% ipython --no-banner

In [1]: import numpy as np

In [2]: from numpy import linalg as LA

In [3]: np.set_printoptions(suppress=True, linewidth=160)

In [4]: X = np.loadtxt("out5.csv", delimiter=",")

In [5]: print(X.round(2))
[[ -9.9   -3.65   0.85 -41.63  41.79]
 [ -8.35  -3.82  -0.58 -35.19  36.97]
 [ -8.33  -3.82  -0.6  -35.1   36.91]
 [ -7.76  -3.88  -1.08 -32.78  35.14]
 [ -6.87  -3.95  -1.76 -29.23  32.39]
 [ -6.43  -3.99  -2.08 -27.47  31.01]
 [ -6.17  -4.    -2.26 -26.45  30.2 ]
 [ -2.42  -4.04  -3.94 -12.47  18.37]
 [ -0.75  -3.8   -3.94  -6.69  12.73]
 [ -0.46  -3.72  -3.86  -5.73  11.7 ]
 [ -0.08  -3.59  -3.7   -4.43  10.23]
 [ -0.07  -3.59  -3.69  -4.39  10.2 ]
 [  0.14  -3.5   -3.57  -3.71   9.38]
 [  1.12  -2.16  -1.74   0.22   3.09]
 [ -0.04   0.05   0.02  -0.03  -0.04]
 [ -0.07   0.08   0.03  -0.05  -0.06]
 [ -0.9    0.95   0.26  -0.59  -0.52]
 [ -1.66   1.64   0.26  -1.05  -0.75]
 [ -3.38   3.05  -0.18  -1.87  -0.96]
 [ -3.44   3.1   -0.2   -1.9   -0.96]
 [ -4.87   4.16  -0.92  -2.35  -1.  ]
 [ -7.12   5.71  -2.52  -2.66  -0.97]
 [ -9.42   7.2   -4.63  -2.52  -0.93]
 [-19.15  12.96 -17.53   2.47  -1.45]
 [-25.18  16.28 -28.02   8.62  -2.54]
 [-25.57  16.48 -28.75   9.08  -2.64]
 [-29.62  18.64 -36.75  14.45  -3.76]
 [-34.24  21.05 -46.64  21.58  -5.38]
 [-35.68  21.79 -49.88  24.02  -5.97]
 [-37.43  22.68 -53.92  27.12  -6.72]]

In [6]: C2 = np.cov(X, rowvar=False)

In [7]: print(np.round(LA.eigvalsh(C2)[::-1], 2) + 0)
[824.31 212.98  17.42   0.     0.  ]

In [8]: print(np.round(np.corrcoef(X[:, 2], X[:, 0])[0, 1], 2))
0.95

In [9]: print(np.argwhere(np.triu(np.abs(np.corrcoef(X.T)) > 0.8, 1)))
[[0 1]
 [0 2]
 [1 2]
 [3 4]]

In [10]: print(np.round(X.std(axis=0), 2))
[11.71  9.01 16.28 17.4  15.28]

In [11]: print(np.argsort(-X.std(axis=0).round(6), kind="stable"))
[3 2 4 0 1]

In [12]: cen = X - X.mean(axis=0)

In [13]: vecs = LA.svd(cen)[2][:3]

In [14]: other = cen - cen @ vecs.T @ vecs

In [15]: print(np.round(np.diag(vecs.T @ vecs), 2))
[0.53 0.4  0.7  0.67 0.7 ]

In [16]: print(np.round(other.std(axis=0), 2) + 0)
[0. 0. 0. 0. 0.]

In [17]: D = LA.norm(X[:, None] - X[None], axis=-1)

In [18]: print(D[11].round(6).argsort(kind="stable")[:4])
[11 10 12  9]

In [19]: print(np.flatnonzero(D[11] < D.mean() / 2))
[ 7  8  9 10 11 12 13 14 15 16 17 18 19 20 21 22]

In [20]: print(D.shape)
(30, 30)

In [21]: mat = np.array([[1.3, 0.4, -1.3, 0.0, 0.1],
    ...:     [1.0, 0.8, -0.7, 0.2, -1.7],
    ...:     [0.2, -1.6, 0.4, -0.4, 0.7],
    ...:     [0.5, -1.3, 0.2, -0.3, 1.8],
    ...:     [0.3, 0.1, 0.9, 0.0, -1.3],
    ...:     [-1.3, 0.4, 0.2, -0.3, -0.4],
    ...:     [0.1, 0.5, 0.8, -0.4, 0.9],
    ...:     [0.9, -0.1, 0.2, 0.1, -0.3],
    ...:     [-1.2, 0.7, -1.4, 0.0, -0.2],
    ...:     [0.0, 1.3, -0.8, 1.5, 0.6],
    ...:     [-0.8, 0.5, -0.2, -0.1, 0.8],
    ...:     [0.6, -0.8, -0.8, -0.4, -1.9]])

In [22]: rng = np.random.default_rng(1965)

In [23]: mat[:, 2] = 4 * mat[:, 4] + 0.1 * rng.normal(size=12)

In [24]: print(mat.round(2))
[[ 1.3   0.4   0.38  0.    0.1 ]
 [ 1.    0.8  -6.84  0.2  -1.7 ]
 [ 0.2  -1.6   2.54 -0.4   0.7 ]
 [ 0.5  -1.3   7.36 -0.3   1.8 ]
 [ 0.3   0.1  -5.29  0.   -1.3 ]
 [-1.3   0.4  -1.38 -0.3  -0.4 ]
 [ 0.1   0.5   3.48 -0.4   0.9 ]
 [ 0.9  -0.1  -1.26  0.1  -0.3 ]
 [-1.2   0.7  -0.84  0.   -0.2 ]
 [ 0.    1.3   2.41  1.5   0.6 ]
 [-0.8   0.5   3.16 -0.1   0.8 ]
 [ 0.6  -0.8  -7.42 -0.4  -1.9 ]]

In [25]: # column 2 is much longer than the rest

In [26]: cen = (mat - mat.mean(axis=0)) / mat.std(axis=0)

In [27]: print(np.argwhere(np.abs(cen) > 2))
[[9 3]]

In [28]: print(np.round(cen.std(axis=0), 2))
[1. 1. 1. 1. 1.]

In [29]: coef = LA.lstsq(np.delete(cen, 3, axis=1), cen[:, 3])[0]

In [30]: print(coef.round(2))
[ 0.28  0.72  0.9  -0.7 ]
